$ python3 -q
>>> import numpy as np
>>> np.set_printoptions(precision=4, suppress=True, linewidth=200, legacy="1.25")
>>> B = np.array([[3, -1], [-2, 1], [2, 1]])
>>> mat = np.tile(B, (2, 3))
>>> mat
array([[ 3, -1,  3, -1,  3, -1],
       [-2,  1, -2,  1, -2,  1],
       [ 2,  1,  2,  1,  2,  1],
       [ 3, -1,  3, -1,  3, -1],
       [-2,  1, -2,  1, -2,  1],
       [ 2,  1,  2,  1,  2,  1]])
>>> Uu, sig, vt = np.linalg.svd(mat)
>>> vecs = vt[:(sig > 1e-8).sum()]
>>> rng = np.random.default_rng(692)
>>> x = mat[2] + -3 * mat[1] + rng.integers(2) * np.eye(6)[0]
>>> x
array([ 9., -2.,  8., -2.,  8., -2.])
>>> np.allclose(vecs.T @ vecs @ x, x)
False
>>> np.round(vecs.T @ vecs, 4) + 0
array([[0.3333, 0.    , 0.3333, 0.    , 0.3333, 0.    ],
       [0.    , 0.3333, 0.    , 0.3333, 0.    , 0.3333],
       [0.3333, 0.    , 0.3333, 0.    , 0.3333, 0.    ],
       [0.    , 0.3333, 0.    , 0.3333, 0.    , 0.3333],
       [0.3333, 0.    , 0.3333, 0.    , 0.3333, 0.    ],
       [0.    , 0.3333, 0.    , 0.3333, 0.    , 0.3333]])
>>> np.linalg.matrix_rank(np.vstack([mat, x]))
3
>>> F = np.load("case0.npy")
>>> F
array([[0, 0, 1, 1, 0, 0, 1, 0],
       [0, 0, 0, 0, 0, 0, 0, 0],
       [1, 0, 0, 1, 1, 0, 1, 1],
       [1, 0, 1, 0, 0, 1, 1, 0],
       [0, 0, 1, 0, 0, 1, 0, 0],
       [0, 0, 0, 1, 1, 0, 1, 0],
       [1, 0, 1, 1, 0, 1, 0, 1],
       [0, 0, 1, 0, 0, 0, 1, 0]])
>>> w, vecs = np.linalg.eigh(F)
>>> np.linalg.eigvalsh(F + -2 * np.eye(8))
array([-4.2077, -3.7356, -3.0889, -2.    , -2.    , -1.5273, -1.1883,  1.7477])
>>> np.round(np.linalg.eigvalsh(F @ F), 4) + 0
array([ 0.    ,  0.    ,  0.2235,  0.6589,  1.1856,  3.0123,  4.8741, 14.0456])
>>> np.abs(vecs[:, -1]).round(6).argmax()
6
>>> w.round(4) + 0
array([-2.2077, -1.7356, -1.0889,  0.    ,  0.    ,  0.4727,  0.8117,  3.7477])
>>> np.round(vecs.T @ F @ vecs, 4) + 0
array([[-2.2077,  0.    ,  0.    ,  0.    ,  0.    ,  0.    ,  0.    ,  0.    ],
       [ 0.    , -1.7356,  0.    ,  0.    ,  0.    ,  0.    ,  0.    ,  0.    ],
       [ 0.    ,  0.    , -1.0889,  0.    ,  0.    ,  0.    ,  0.    ,  0.    ],
       [ 0.    ,  0.    ,  0.    ,  0.    ,  0.    ,  0.    ,  0.    ,  0.    ],
       [ 0.    ,  0.    ,  0.    ,  0.    ,  0.    ,  0.    ,  0.    ,  0.    ],
       [ 0.    ,  0.    ,  0.    ,  0.    ,  0.    ,  0.4727,  0.    ,  0.    ],
       [ 0.    ,  0.    ,  0.    ,  0.    ,  0.    ,  0.    ,  0.8117,  0.    ],
       [ 0.    ,  0.    ,  0.    ,  0.    ,  0.    ,  0.    ,  0.    ,  3.7477]])
>>> r = np.linalg.matrix_rank(F)
>>> r
6
>>> null = np.linalg.svd(F)[2][r:].T
>>> np.linalg.matrix_rank(F.T @ F), np.linalg.matrix_rank(F @ F.T)
(6, 6)
>>> [int(np.linalg.matrix_rank(np.delete(F, i, axis=0))) for i in range(8)]
[6, 6, 6, 5, 6, 6, 6, 6]
>>> np.allclose(F @ null, 0)
True
>>> [int(np.linalg.matrix_rank(F[:i])) for i in range(1, len(F) + 1)]
[1, 1, 2, 3, 4, 5, 6, 6]
>>> z = rng.permutation(8)
>>> z
array([4, 1, 2, 6, 7, 3, 5, 0])
>>> B = F[z][:, z]
>>> np.allclose(B, F)
False
>>> np.diag(B)
array([0, 0, 0, 0, 0, 0, 0, 0])
>>> np.trace(B)
0
>>> E = np.loadtxt("out15.csv", delimiter=",")
>>> E
array([[ 1.,  1., -1., -1., -1., -1.,  1.,  1.],
       [ 1., -1., -1.,  1., -1.,  1.,  1., -1.],
       [ 1.,  1., -1., -1.,  1.,  1., -1., -1.]])
>>> x = np.array([1, 2, 1, 3, 3, 0, 1, 1])
>>> (E * x).sum(axis=1)
array([-2., -2.,  0.])
>>> B = np.array([[0, 2], [3, 1], [2, 3], [2, 3], [1, 1], [1, 3], [2, 1], [2, 3]])
>>> np.linalg.matrix_rank(E @ B)
2
>>> np.vstack([E, B.T]).shape
(5, 8)
>>> E @ B
array([[ 1., -3.],
       [-3.,  1.],
       [-3., -3.]])
>>> B.T @ E.T
array([[ 1., -3., -3.],
       [-3.,  1., -3.]])
>>> np.einsum("ij->j", E)
array([ 3.,  1., -3., -1., -1.,  1.,  1., -1.])
